% ipython --no-banner

In [1]: import numpy as np

In [2]: from numpy import linalg as LA

In [3]: np.set_printoptions(precision=1, suppress=True, linewidth=200, floatmode="fixed")

In [4]: rd = lambda a: np.round(a, 1) + 0

In [5]: W0 = np.array([[5, 1, 3, 0], [5, 1, 3, 0], [1, 4, 4, 1]])

In [6]: t = np.radians(72)

In [7]: Rm = np.eye(4)

In [8]: Rm[3, 3] = Rm[0, 0] = np.cos(t)

In [9]: Rm[3, 0], Rm[0, 3] = -np.sin(t), np.sin(t)

In [10]: rd(Rm)
Out[10]: 
array([[ 0.3,  0.0,  0.0,  1.0],
       [ 0.0,  1.0,  0.0,  0.0],
       [ 0.0,  0.0,  1.0,  0.0],
       [-1.0,  0.0,  0.0,  0.3]])

In [11]: other = W0 @ Rm.T

In [12]: np.allclose(LA.norm(W0, axis=1), LA.norm(other, axis=1))
Out[12]: True

In [13]: np.allclose(W0 @ W0.T, other @ other.T)
Out[13]: True

In [14]: rd(np.abs(other - W0).max(axis=0))
Out[14]: array([3.5, 0.0, 0.0, 4.8])

In [15]: M = np.load("out13.npy")

In [16]: M
Out[16]: 
array([[0.0, 1.0, 0.0, 1.0, 0.0, 0.0],
       [1.0, 0.0, 0.0, 0.0, 0.0, 0.0],
       [0.0, 0.0, 0.0, 0.0, 0.0, 0.0],
       [1.0, 0.0, 0.0, 0.0, 0.0, 0.0],
       [0.0, 0.0, 0.0, 0.0, 0.0, 0.0],
       [0.0, 0.0, 0.0, 0.0, 0.0, 0.0]])

In [17]: LA.cond(M) > 100
Out[17]: np.True_

In [18]: LA.matrix_rank(M, rtol=0.1)
Out[18]: np.int64(2)

In [19]: [round(float(x), 1) for x in LA.svd(M, compute_uv=False)[:3]]
Out[19]: [1.4, 1.4, 0.0]

In [20]: rd(LA.norm(M, 2) / LA.norm(M))
Out[20]: np.float64(0.7)

In [21]: U, sv, Vh = LA.svd(M)

In [22]: V = Vh[:(sv > 1e-8).sum()]

In [23]: rng = np.random.default_rng(88)

In [24]: x = M[1] + 5 * M[5] + rng.integers(2) * np.eye(6)[1]

In [25]: x
Out[25]: array([1.0, 1.0, 0.0, 0.0, 0.0, 0.0])

In [26]: rd(V.T @ V)
Out[26]: 
array([[1.0, 0.0, 0.0, 0.0, 0.0, 0.0],
       [0.0, 0.5, 0.0, 0.5, 0.0, 0.0],
       [0.0, 0.0, 0.0, 0.0, 0.0, 0.0],
       [0.0, 0.5, 0.0, 0.5, 0.0, 0.0],
       [0.0, 0.0, 0.0, 0.0, 0.0, 0.0],
       [0.0, 0.0, 0.0, 0.0, 0.0, 0.0]])

In [27]: np.allclose(V.T @ V @ x, x)
Out[27]: False

In [28]: rd(np.diag(V.T @ V))
Out[28]: array([1.0, 0.5, 0.0, 0.5, 0.0, 0.0])

In [29]: U, sv, Vh = LA.svd(M, full_matrices=False)

In [30]: rd(sv)
Out[30]: array([1.4, 1.4, 0.0, 0.0, 0.0, 0.0])

In [31]: rd(np.cumsum(sv ** 2) / np.sum(sv ** 2))
Out[31]: array([0.5, 1.0, 1.0, 1.0, 1.0, 1.0])

In [32]: np.allclose(U * sv @ Vh, M)
Out[32]: True
